$ ipython --no-banner

In [1]: import numpy as np

In [2]: import numpy.linalg as la

In [3]: np.set_printoptions(suppress=True, linewidth=140)

In [4]: def tidy(a):
   ...:     return np.round(a, 2) + 0
   ...: 

In [5]: other = np.array([[0, -2], [1, -1]])

In [6]: C = np.array([[2, 1, 0], [0, 2, 1], [-2, 2, -1]])

In [7]: X = np.kron(other, C)

In [8]: X
Out[8]: 
array([[ 0,  0,  0, -4, -2,  0],
       [ 0,  0,  0,  0, -4, -2],
       [ 0,  0,  0,  4, -4,  2],
       [ 2,  1,  0, -2, -1,  0],
       [ 0,  2,  1,  0, -2, -1],
       [-2,  2, -1,  2, -2,  1]])

In [9]: x = np.array([4, 9, 1, 7, 5, 5])

In [10]: y = X @ x

In [11]: coef, lr = np.zeros(6), 1 / la.norm(X, 2) ** 2

In [12]: for i in range(6):
    ...:     coef -= lr * X.T @ (X @ coef - y)
    ...:     if i % 1 == 0: print(i, round(la.norm(X @ coef - y), 2))
    ...: 
0 29.46
1 23.15
2 20.31
3 18.21
4 16.39
5 14.77

In [13]: tidy(coef)
Out[13]: array([0.55, 4.05, 0.16, 6.51, 3.91, 3.77])

In [14]: other = la.inv(X)

In [15]: (np.abs(other) > 1e-9).astype(int)
Out[15]: 
array([[1, 1, 1, 1, 1, 1],
       [1, 1, 1, 1, 1, 1],
       [1, 1, 1, 1, 1, 1],
       [1, 1, 1, 0, 0, 0],
       [1, 1, 1, 0, 0, 0],
       [1, 1, 1, 0, 0, 0]])

In [16]: tidy(la.cond(X))
Out[16]: np.float64(7.39)

In [17]: tidy(la.det(X) * la.det(other))
Out[17]: np.float64(1.0)

In [18]: np.allclose(other, X.T)
Out[18]: False

In [19]: tidy(X @ other)
Out[19]: 
array([[1., 0., 0., 0., 0., 0.],
       [0., 1., 0., 0., 0., 0.],
       [0., 0., 1., 0., 0., 0.],
       [0., 0., 0., 1., 0., 0.],
       [0., 0., 0., 0., 1., 0.],
       [0., 0., 0., 0., 0., 1.]])

In [20]: tidy(la.det(X) * other)
Out[20]: 
array([[-160.,   40.,   40.,  320.,  -80.,  -80.],
       [ -80.,  -80.,  -80.,  160.,  160.,  160.],
       [ 160., -240.,  160., -320.,  480., -320.],
       [-160.,   40.,   40.,    0.,    0.,    0.],
       [ -80.,  -80.,  -80.,    0.,    0.,    0.],
       [ 160., -240.,  160.,    0.,    0.,    0.]])

In [21]: tidy(la.slogdet(X)[0])
Out[21]: np.float64(1.0)

In [22]: W = np.array([[5, 5, 0, 0],
    ...:     [2, 5, 4, 5],
    ...:     [3, 1, 2, 5],
    ...:     [4, 5, 1, 2],
    ...:     [3, 0, 0, 4],
    ...:     [3, 3, 3, 5]])

In [23]: coef = np.array([0, 0, 1, 2])

In [24]: H = np.maximum(X @ W + coef, 0)

In [25]: tidy((H > 0).mean(axis=0))
Out[25]: array([0.33, 0.67, 0.67, 0.5 ])

In [26]: (H > 0).astype(int)
Out[26]: 
array([[0, 0, 0, 0],
       [0, 0, 0, 0],
       [1, 1, 1, 1],
       [1, 1, 1, 0],
       [0, 1, 1, 1],
       [0, 1, 1, 1]])

In [27]: la.matrix_rank(H)
Out[27]: np.int64(4)

In [28]: C = np.array([[0, 1, -1], [1, 0, -1], [2, 1, -2], [-1, -1, 2]])

In [29]: W @ C
Out[29]: 
array([[  5,   5, -10],
       [  8,   1,  -5],
       [  0,   0,   2],
       [  5,   3,  -7],
       [ -4,  -1,   5],
       [  4,   1,  -2]])

In [30]: (H @ C).round(6).argmax(axis=1)
Out[30]: array([0, 0, 0, 0, 0, 0])

In [31]: H @ C
Out[31]: 
array([[  0,   0,   0],
       [  0,   0,   0],
       [ 44,  17, -50],
       [ 11,   4, -12],
       [ 20,   4, -16],
       [ 28,   4, -20]])
